% python3 -q
>>> import numpy as np
>>> from numpy import linalg as LA
>>> np.set_printoptions(suppress=True, linewidth=120)
>>> f = np.array([1, -3, 3, 3, -1, -2])
>>> m1 = -1 * np.eye(6) + np.outer(f, f)
>>> m1
array([[ 0., -3.,  3.,  3., -1., -2.],
       [-3.,  8., -9., -9.,  3.,  6.],
       [ 3., -9.,  8.,  9., -3., -6.],
       [ 3., -9.,  9.,  8., -3., -6.],
       [-1.,  3., -3., -3.,  0.,  2.],
       [-2.,  6., -6., -6.,  2.,  3.]])
>>> w, evecs = LA.eigh(m1)
>>> np.round(LA.eigvalsh(m1 + -2 * np.eye(6)), 2)
array([-3., -3., -3., -3., -3., 30.])
>>> np.round(evecs @ np.diag(w) @ evecs.T, 2) + 0
array([[ 0., -3.,  3.,  3., -1., -2.],
       [-3.,  8., -9., -9.,  3.,  6.],
       [ 3., -9.,  8.,  9., -3., -6.],
       [ 3., -9.,  9.,  8., -3., -6.],
       [-1.,  3., -3., -3.,  0.,  2.],
       [-2.,  6., -6., -6.,  2.,  3.]])
>>> np.round(evecs.T @ evecs, 2) + 0
array([[1., 0., 0., 0., 0., 0.],
       [0., 1., 0., 0., 0., 0.],
       [0., 0., 1., 0., 0., 0.],
       [0., 0., 0., 1., 0., 0.],
       [0., 0., 0., 0., 1., 0.],
       [0., 0., 0., 0., 0., 1.]])
>>> w.round(2)
array([-1., -1., -1., -1., -1., 32.])
>>> np.round(w.sum(), 2), np.trace(m1)
(np.float64(27.0), np.float64(27.0))
>>> w, evecs = LA.eigh(m1)
>>> vec = np.array([-2, 3, 0, 0, 0, -2])
>>> vec @ m1 @ vec
np.float64(32.0)
>>> np.round(evecs * np.abs(w) @ evecs.T, 2)
array([[ 1.94, -2.82,  2.82,  2.82, -0.94, -1.88],
       [-2.82,  9.45, -8.45, -8.45,  2.82,  5.64],
       [ 2.82, -8.45,  9.45,  8.45, -2.82, -5.64],
       [ 2.82, -8.45,  8.45,  9.45, -2.82, -5.64],
       [-0.94,  2.82, -2.82, -2.82,  1.94,  1.88],
       [-1.88,  5.64, -5.64, -5.64,  1.88,  4.76]])
>>> np.round(evecs * np.maximum(w, 0) @ evecs.T, 2)
array([[ 0.97, -2.91,  2.91,  2.91, -0.97, -1.94],
       [-2.91,  8.73, -8.73, -8.73,  2.91,  5.82],
       [ 2.91, -8.73,  8.73,  8.73, -2.91, -5.82],
       [ 2.91, -8.73,  8.73,  8.73, -2.91, -5.82],
       [-0.97,  2.91, -2.91, -2.91,  0.97,  1.94],
       [-1.94,  5.82, -5.82, -5.82,  1.94,  3.88]])
>>> vec = np.array([1, 3, 1, 1, 0, 1])
>>> target = m1 @ vec
>>> target
array([ -5.,   9., -13., -13.,   4.,   7.])
>>> np.round(LA.solve(m1, target + m1[:, 1]), 2) + 0
array([1., 4., 1., 1., 0., 1.])
>>> np.round(LA.solve(m1.T, m1[5]), 2) + 0
array([0., 0., 0., 0., 0., 1.])
>>> B = LA.inv(m1)
>>> round(float(LA.slogdet(m1)[0]), 2)
-1.0
>>> np.round(m1 @ B, 2) + 0
array([[1., 0., 0., 0., 0., 0.],
       [0., 1., 0., 0., 0., 0.],
       [0., 0., 1., 0., 0., 0.],
       [0., 0., 0., 1., 0., 0.],
       [0., 0., 0., 0., 1., 0.],
       [0., 0., 0., 0., 0., 1.]])
>>> np.round(LA.det(m1) * B, 2)
array([[31.,  3., -3., -3.,  1.,  2.],
       [ 3., 23.,  9.,  9., -3., -6.],
       [-3.,  9., 23., -9.,  3.,  6.],
       [-3.,  9., -9., 23.,  3.,  6.],
       [ 1., -3.,  3.,  3., 31., -2.],
       [ 2., -6.,  6.,  6., -2., 28.]])
>>> np.round(LA.inv(B), 2) + 0
array([[ 0., -3.,  3.,  3., -1., -2.],
       [-3.,  8., -9., -9.,  3.,  6.],
       [ 3., -9.,  8.,  9., -3., -6.],
       [ 3., -9.,  9.,  8., -3., -6.],
       [-1.,  3., -3., -3.,  0.,  2.],
       [-2.,  6., -6., -6.,  2.,  3.]])
>>> M = np.array([[0, 1, 1, 0, 1, 2],
...     [0, 0, 3, 0, 0, 1],
...     [0, 0, 0, 0, 0, 2],
...     [0, 0, 0, 0, 1, 2],
...     [0, 0, 0, 0, 0, 1],
...     [0, 0, 0, 0, 0, 0]])
>>> M
array([[0, 1, 1, 0, 1, 2],
       [0, 0, 3, 0, 0, 1],
       [0, 0, 0, 0, 0, 2],
       [0, 0, 0, 0, 1, 2],
       [0, 0, 0, 0, 0, 1],
       [0, 0, 0, 0, 0, 0]])
>>> U, sv, Vt = LA.svd(M)
>>> evecs = Vt[:(sv > 1e-8).sum()]
>>> rng = np.random.default_rng(755)
>>> vec = M[1] + -2 * M[0] + rng.integers(2) * np.eye(6)[2]
>>> vec
array([ 0., -2.,  1.,  0., -2., -3.])
>>> LA.matrix_rank(np.vstack([M, vec]))
np.int64(4)
>>> round(float(LA.norm(vec - evecs.T @ evecs @ vec)), 2)
0.0
>>> np.round(np.diag(evecs.T @ evecs), 2) + 0
array([0., 1., 1., 0., 1., 1.])
>>> LA.matrix_rank(M - M[0, 0] * np.eye(6))
np.int64(4)
>>> np.prod(np.diag(M)), round(float(LA.det(M)), 2)
(np.int64(0), 0.0)
>>> np.round(np.sort(LA.eigvals(M)), 2)
array([0., 0., 0., 0., 0., 0.])
>>> W = np.array([[-1, 3, -9, -9, 0],
...     [-3, 8, -9, -3, 0],
...     [-4, -2, 8, -1, -4],
...     [6, -5, 5, 6, -2],
...     [1, 9, 6, -7, -5],
...     [-6, -9, -9, 2, 8]])
>>> beta = np.array([8, 6, 4, 2, 0])
>>> H = np.maximum(M @ W + beta, 0)
>>> H
array([[ 0,  3,  0,  0,  7],
       [ 0,  0, 19,  1,  0],
       [ 0,  0,  0,  6, 16],
       [ 0,  0,  0,  0, 11],
       [ 2,  0,  0,  4,  8],
       [ 8,  6,  4,  2,  0]])
>>> Z = np.array([[0, -2, 0], [1, 0, 0], [-1, 0, 0], [2, -1, -1], [0, 0, -1]])
>>> W @ Z
array([[ -6,  11,   9],
       [ 11,   9,   3],
       [-12,   9,   5],
       [  2, -18,  -4],
       [-11,   5,  12],
       [  4,  10, -10]])
>>> H @ Z
array([[  3,   0,  -7],
       [-17,  -1,  -1],
       [ 12,  -6, -22],
       [  0,   0, -11],
       [  8,  -8, -12],
       [  6, -18,  -2]])
>>> data = np.loadtxt("out7.csv", delimiter=",")
>>> data
array([[ 2.,  0.,  0.,  1.],
       [ 4.,  1.,  0.,  1.],
       [ 6.,  3.,  2.,  3.],
       [ 8.,  3.,  4.,  4.],
       [ 8.,  5.,  4.,  6.],
       [ 8.,  5.,  4.,  8.],
       [ 9.,  7.,  5.,  8.],
       [ 9.,  7.,  6.,  9.],
       [ 9.,  9.,  6., 10.],
       [10., 11.,  7., 12.],
       [11., 11.,  8., 13.],
       [13., 11.,  8., 15.],
       [14., 11.,  8., 15.],
       [15., 12., 10., 17.],
       [15., 13., 12., 17.],
       [17., 13., 12., 19.],
       [18., 13., 12., 20.],
       [19., 15., 13., 21.],
       [19., 16., 15., 22.],
       [21., 18., 16., 22.],
       [21., 18., 18., 24.],
       [22., 19., 19., 24.],
       [24., 19., 21., 24.],
       [25., 21., 22., 26.],
       [26., 23., 23., 27.],
       [27., 24., 24., 29.],
       [29., 25., 24., 31.],
       [30., 26., 25., 33.],
       [31., 26., 26., 35.],
       [32., 27., 28., 37.],
       [34., 27., 29., 39.]])
>>> Ac = data - data.mean(axis=0)
>>> evecs = LA.svd(Ac)[2][:1]
>>> B = Ac - Ac @ evecs.T @ evecs
>>> np.round((Ac @ evecs.T).std(axis=0), 2)
array([18.11])
>>> np.round(B.std(axis=0), 2)
array([0.67, 0.83, 0.91, 0.93])
>>> lab = data[:, 2] > np.median(data[:, 2])
>>> f = data[lab].mean(axis=0) - data[~lab].mean(axis=0)
>>> ((data - data.mean(axis=0)) @ f > 0).astype(int)
array([0, 0, 0, 0, 0, 0, 0, 0, 0, 0, 0, 0, 0, 0, 0, 0, 1, 1, 1, 1, 1, 1, 1, 1, 1, 1, 1, 1, 1, 1, 1])
>>> round((((data - data.mean(axis=0)) @ f > 0) == lab).mean(), 2)
np.float64(0.97)
>>> Ac = data - data.mean(axis=0)
>>> U, sv, Vt = LA.svd(Ac, full_matrices=False)
>>> np.round(Vt[0] * np.sign(Vt[0, np.abs(Vt[0]).argmax()]), 2)
array([0.49, 0.44, 0.48, 0.58])
>>> np.abs(U[:, 0]).argmax()
np.int64(30)
>>> (np.sign(U[:, 0]) == np.sign(U[0, 0])).astype(int)
array([1, 1, 1, 1, 1, 1, 1, 1, 1, 1, 1, 1, 1, 1, 1, 1, 0, 0, 0, 0, 0, 0, 0, 0, 0, 0, 0, 0, 0, 0, 0])
>>> sv.round(2)
array([100.83,   7.  ,   5.36,   3.12])
>>> np.round(np.abs(Vt[-1]), 2)
array([0.67, 0.33, 0.56, 0.35])
>>> LA.matrix_rank(Ac)
np.int64(4)
>>> D = LA.norm(data[:, None] - data[None], axis=-1)
>>> D[:5, :5].round(2)
array([[ 0.  ,  2.24,  5.74,  8.37, 10.1 ],
       [ 2.24,  0.  ,  4.  ,  6.71,  8.54],
       [ 5.74,  4.  ,  0.  ,  3.  ,  4.58],
       [ 8.37,  6.71,  3.  ,  0.  ,  2.83],
       [10.1 ,  8.54,  4.58,  2.83,  0.  ]])
>>> (D + 1e9 * np.eye(31)).round(6).argmin(axis=1)
array([ 1,  0,  3,  4,  5,  4,  7,  6,  7, 10,  9, 12, 11, 14, 13, 16, 15, 18, 17, 20, 21, 20, 21, 24, 23, 24, 27, 28,
       27, 30, 29])
>>> np.unravel_index(D.round(6).argmax(), D.shape)
(np.int64(0), np.int64(30))
>>> LA.matrix_rank(D ** 2)
np.int64(6)
>>> D[21].round(6).argsort(kind="stable")[:4]
array([21, 20, 22, 19])
